% ipython --no-banner

In [1]: import numpy as np

In [2]: np.set_printoptions(suppress=True, linewidth=160)

In [3]: rng = np.random.default_rng(873)

In [4]: th = rng.uniform(0, 2 * np.pi, 15)

In [5]: O, _ = np.linalg.qr(np.array([[-0.7, 0.2], [-0.5, -1.3], [-0.3, 0.3]]))

In [6]: data = 20 * np.c_[np.cos(th), np.sin(th)] @ O.T

In [7]: data.round(2)
Out[7]: 
array([[-17.65,  -2.47,  -9.07],
       [ -8.57, -17.97,  -1.91],
       [  1.96,  19.81,  -1.89],
       [ -7.97,  17.04,  -6.79],
       [-11.63,  14.  ,  -8.29],
       [ -2.42, -19.79,   1.65],
       [ -6.94, -18.73,  -0.93],
       [  8.77,  17.86,   2.03],
       [ 13.86, -11.21,   9.07],
       [ -2.  , -19.81,   1.87],
       [ -6.75,  17.76,  -6.25],
       [-16.58,   5.58,  -9.69],
       [ 16.73,  -5.1 ,   9.7 ],
       [  4.23,  19.54,  -0.64],
       [  4.91,  19.39,  -0.25]])

In [8]: np.linalg.lstsq(data[:-1].T, data[-1])[2]
Out[8]: np.int32(2)

In [9]: np.round(data @ np.linalg.pinv(data) @ data, 2)
Out[9]: 
array([[-17.65,  -2.47,  -9.07],
       [ -8.57, -17.97,  -1.91],
       [  1.96,  19.81,  -1.89],
       [ -7.97,  17.04,  -6.79],
       [-11.63,  14.  ,  -8.29],
       [ -2.42, -19.79,   1.65],
       [ -6.94, -18.73,  -0.93],
       [  8.77,  17.86,   2.03],
       [ 13.86, -11.21,   9.07],
       [ -2.  , -19.81,   1.87],
       [ -6.75,  17.76,  -6.25],
       [-16.58,   5.58,  -9.69],
       [ 16.73,  -5.1 ,   9.7 ],
       [  4.23,  19.54,  -0.64],
       [  4.91,  19.39,  -0.25]])

In [10]: np.linalg.inv(data)
LinAlgError: Last 2 dimensions of the array must be square


In [11]: round(float(np.trace(np.linalg.pinv(data) @ data)), 2)
Out[11]: 2.0

In [12]: labels = data[:, 2] > np.median(data[:, 2])

In [13]: r0 = data[labels].mean(axis=0) - data[~labels].mean(axis=0)

In [14]: labels.astype(int)
Out[14]: array([0, 0, 0, 0, 0, 1, 0, 1, 1, 1, 0, 0, 1, 1, 1])

In [15]: mat = np.loadtxt("test1.csv", delimiter=",")

In [16]: mat
Out[16]: 
array([[ 0.,  4., -2., -2.],
       [ 0.,  0., -4.,  4.],
       [ 0.,  0.,  0., -5.],
       [ 0.,  0.,  0.,  0.]])

In [17]: np.linalg.determinant(mat)
AttributeError: module 'numpy.linalg' has no attribute 'determinant'


In [18]: np.allclose(mat @ mat.T, mat.T @ mat)
Out[18]: False

In [19]: round(float(np.linalg.det(mat)), 2)
Out[19]: 0.0

In [20]: (mat + mat.T) / 2
Out[20]: 
array([[ 0. ,  2. , -1. , -1. ],
       [ 2. ,  0. , -2. ,  2. ],
       [-1. , -2. ,  0. , -2.5],
       [-1. ,  2. , -2.5,  0. ]])

In [21]: np.allclose(mat, mat.T)
Out[21]: False

In [22]: (mat - mat.T) / 2
Out[22]: 
array([[ 0. ,  2. , -1. , -1. ],
       [-2. ,  0. , -2. ,  2. ],
       [ 1. ,  2. ,  0. , -2.5],
       [ 1. , -2. ,  2.5,  0. ]])

In [23]: np.trace(mat)
Out[23]: np.float64(0.0)
